% python3 -q
>>> import numpy as np
>>> np.set_printoptions(precision=1, suppress=True, linewidth=160)
>>> rng = np.random.default_rng(92)
>>> W0 = np.eye(5, dtype=int)[rng.permutation(5)] * np.array([1, 1, 0, 2, 4])
>>> print(W0)
[[0 0 0 0 0]
 [0 0 0 2 0]
 [1 0 0 0 0]
 [0 0 0 0 4]
 [0 1 0 0 0]]
>>> rk = np.linalg.matrix_rank(W0)
>>> print(rk)
4
>>> null = np.linalg.svd(W0)[2][rk:].T
>>> print(null.shape)
(5, 1)
>>> print(null @ null.T)
[[0. 0. 0. 0. 0.]
 [0. 0. 0. 0. 0.]
 [0. 0. 1. 0. 0.]
 [0. 0. 0. 0. 0.]
 [0. 0. 0. 0. 0.]]
>>> print([int(np.linalg.matrix_rank(W0[:i])) for i in range(1, len(W0) + 1)])
[0, 1, 2, 3, 4]
>>> print(np.linalg.matrix_rank(W0.T @ W0), np.linalg.matrix_rank(W0 @ W0.T))
4 4
>>> gram = W0.T @ W0
>>> print(np.allclose(gram, gram.T))
True
>>> print(np.linalg.eigvalsh(gram)[::-1])
[16.  4.  1.  1.  0.]
>>> print(gram)
[[ 1  0  0  0  0]
 [ 0  1  0  0  0]
 [ 0  0  0  0  0]
 [ 0  0  0  4  0]
 [ 0  0  0  0 16]]
>>> print(np.trace(gram), (W0 ** 2).sum())
22 22
>>> print((W0 @ W0.T).shape)
(5, 5)
>>> print(np.linalg.matrix_rank(gram))
4
>>> print(np.diag(gram))
[ 1  1  0  4 16]
>>> data = np.maximum(np.array([[3, 1],
...     [5, 3],
...     [4, 3],
...     [1, 2],
...     [3, 5],
...     [5, 0],
...     [5, 2],
...     [1, 0],
...     [1, 1],
...     [1, 2],
...     [1, 0],
...     [0, 5],
...     [2, 4],
...     [3, 3],
...     [4, 4],
...     [1, 2],
...     [3, 0],
...     [1, 1],
...     [2, 1],
...     [2, 1],
...     [0, 0],
...     [3, 2],
...     [3, 4],
...     [0, 1],
...     [0, 4],
...     [4, 5],
...     [2, 3],
...     [1, 0],
...     [1, 0]]) @ np.array([[1, 3, -3], [4, 4, 2]]) + np.array([4, 6, 1]), 0)
>>> print(data)
[[11 19  0]
 [21 33  0]
 [20 30  0]
 [13 17  2]
 [27 35  2]
 [ 9 21  0]
 [17 29  0]
 [ 5  9  0]
 [ 9 13  0]
 [13 17  2]
 [ 5  9  0]
 [24 26 11]
 [22 28  3]
 [19 27  0]
 [24 34  0]
 [13 17  2]
 [ 7 15  0]
 [ 9 13  0]
 [10 16  0]
 [10 16  0]
 [ 4  6  1]
 [15 23  0]
 [23 31  0]
 [ 8 10  3]
 [20 22  9]
 [28 38  0]
 [18 24  1]
 [ 5  9  0]
 [ 5  9  0]]
>>> vec = np.array([5, 6, -7])
>>> target = data @ vec
>>> print(target)
[169 303 280 153 331 171 259  79 123 153  79 199 257 257 324 153 125 123 146 146  49 213 301  79 169 368 227  79  79]
>>> print(np.round(np.linalg.pinv(data) @ data, 1) + 0)
[[1. 0. 0.]
 [0. 1. 0.]
 [0. 0. 1.]]
>>> print(np.linalg.lstsq(data, target)[0])
[ 5.  6. -7.]
>>> print(np.linalg.solve(data.T @ data, data.T @ target))
[ 5.  6. -7.]
>>> target = target + 0.3 * rng.normal(size=29)
>>> print(target)
[168.6 302.9 280.3 152.8 331.  170.9 258.9  78.9 123.4 153.2  78.9 198.6 256.7 256.9 323.9 153.  125.1 122.8 146.4 145.8  49.2 213.  300.6  78.9 169.  368.6
 227.6  79.1  79.1]
>>> coef, *_ = np.linalg.lstsq(data, target)
>>> print([round(float(np.linalg.norm(np.linalg.solve(data.T @ data + lam * np.eye(3), data.T @ target))), 2) for lam in (0, 1, 10, 100)])
[10.52, 10.45, 10.01, 8.6]
>>> print(round(float(np.linalg.norm(target - data @ coef)), 1))
1.4
>>> print(coef.round())
[ 5.  6. -7.]
>>> print(coef)
[ 5.  6. -7.]
>>> print(np.abs(np.diag(np.linalg.qr(W0)[1])) > 1e-9)
[ True  True False  True  True]
>>> print(W0 @ np.linalg.pinv(W0) @ W0)
[[0. 0. 0. 0. 0.]
 [0. 0. 0. 2. 0.]
 [1. 0. 0. 0. 0.]
 [0. 0. 0. 0. 4.]
 [0. 1. 0. 0. 0.]]
>>> print(np.unique(W0.round(6), axis=0).shape)
(5, 5)
>>> print(np.linalg.lstsq(W0[:-1].T, W0[-1])[2])
3
>>> print(np.allclose(W0[:-1].T @ np.linalg.lstsq(W0[:-1].T, W0[-1])[0], W0[-1]))
False
>>> vec = np.array([-3, 1, -2])
>>> print(data @ np.ones(3))
[30. 54. 50. 32. 64. 30. 46. 14. 22. 32. 14. 61. 53. 46. 58. 32. 22. 22. 26. 26. 11. 38. 54. 21. 51. 66. 43. 14. 14.]
>>> print(data * vec)
[[-33  19   0]
 [-63  33   0]
 [-60  30   0]
 [-39  17  -4]
 [-81  35  -4]
 [-27  21   0]
 [-51  29   0]
 [-15   9   0]
 [-27  13   0]
 [-39  17  -4]
 [-15   9   0]
 [-72  26 -22]
 [-66  28  -6]
 [-57  27   0]
 [-72  34   0]
 [-39  17  -4]
 [-21  15   0]
 [-27  13   0]
 [-30  16   0]
 [-30  16   0]
 [-12   6  -2]
 [-45  23   0]
 [-69  31   0]
 [-24  10  -6]
 [-60  22 -18]
 [-84  38   0]
 [-54  24  -2]
 [-15   9   0]
 [-15   9   0]]
>>> print(np.einsum("ij,j->i", data, vec))
[-14 -30 -30 -26 -50  -6 -22  -6 -14 -26  -6 -68 -44 -30 -38 -26  -6 -14 -14 -14  -8 -22 -38 -20 -56 -46 -32  -6  -6]
>>> vec = np.array([9, 9, 6, -5, 3])
>>> print(np.sign((W0 @ vec).round(6)))
[ 0 -1  1  1  1]
>>> print(W0 @ (2 * vec))
[  0 -20  18  24  18]
>>> print(W0 @ np.eye(5)[0])
[0. 0. 1. 0. 0.]
>>> print(W0 @ vec)
[  0 -10   9  12   9]
>>> print((W0 * vec).sum(axis=1))
[  0 -10   9  12   9]
>>> print(np.linalg.norm(W0 @ vec) <= np.linalg.norm(W0, 2) * np.linalg.norm(vec) + 1e-9)
True
>>> cent = data[[17, 2]].astype(float)
>>> for _ in range(3):
...     lab = np.linalg.norm(data[:, None] - cent, axis=-1).argmin(axis=1)
...     cent = np.array([data[lab == j].mean(axis=0) for j in range(2)])
... 
>>> print(lab)
[0 1 1 0 1 0 1 0 0 0 0 1 1 1 1 0 0 0 0 0 0 1 1 0 1 1 1 0 0]
>>> print(np.abs(cent[1] - cent[0]).argmax())
1
>>> print(cent[1] - cent[0])
[12.9 15.7  1.4]
>>> arr = np.loadtxt("m.csv", delimiter=",")
>>> print(arr)
[[-8. -1. -8. -1.]
 [ 0. -1.  0. -1.]
 [24.  3. -8. -1.]
 [ 0.  3.  0. -1.]]
>>> theta = np.radians(60)
>>> r_ = np.eye(4)
>>> r_[1, 1] = r_[2, 2] = np.cos(theta)
>>> r_[1, 2], r_[2, 1] = -np.sin(theta), np.sin(theta)
>>> print(r_)
[[ 1.   0.   0.   0. ]
 [ 0.   0.5 -0.9  0. ]
 [ 0.   0.9  0.5  0. ]
 [ 0.   0.   0.   1. ]]
>>> out = arr @ r_.T
>>> print(np.allclose(np.linalg.norm(arr, axis=1), np.linalg.norm(out, axis=1)))
True
>>> print(np.abs(out - arr).max(axis=0))
[0.  7.4 6.6 0. ]
>>> print(np.linalg.svd(arr, compute_uv=False), np.linalg.svd(out, compute_uv=False))
[26.1 10.   3.2  1.2] [26.1 10.   3.2  1.2]
>>> w1 = np.array([[2, 1, 2], [1, 3, 3], [2, 4, 5], [2, 1, 0]])
>>> coef = np.array([-1, -2, -3])
>>> H = np.maximum(arr @ w1 + coef, 0)
>>> print((H > 0).mean(axis=0))
[0.2 0.2 0.5]
>>> cent = np.array([[-2, 0], [0, 1], [1, 0]])
>>> print((H @ cent).round(6).argmax(axis=1))
[0 0 1 0]
>>> print(H @ cent)
[[  0.   0.]
 [  0.   0.]
 [-50.   0.]
 [  6.   6.]]
>>> q = arr.astype(float).copy()
>>> for j in range(4):
...     q[:, j] -= q[:, :j] @ (q[:, :j].T @ q[:, j])
...     q[:, j] /= np.linalg.norm(q[:, j])
... 
>>> print(np.round(q.T @ q, 1) + 0)
[[1. 0. 0. 0.]
 [0. 1. 0. 0.]
 [0. 0. 1. 0.]
 [0. 0. 0. 1.]]
>>> print(q.round(1) + 0)
[[-0.3  0.  -0.9  0. ]
 [ 0.  -0.3  0.  -0.9]
 [ 0.9  0.  -0.3  0. ]
 [ 0.   0.9  0.  -0.3]]
>>> print(np.round(q.T @ arr, 1) + 0)
[[25.3  3.2 -5.1 -0.6]
 [ 0.   3.2  0.  -0.6]
 [ 0.   0.  10.1  1.3]
 [ 0.   0.   0.   1.3]]
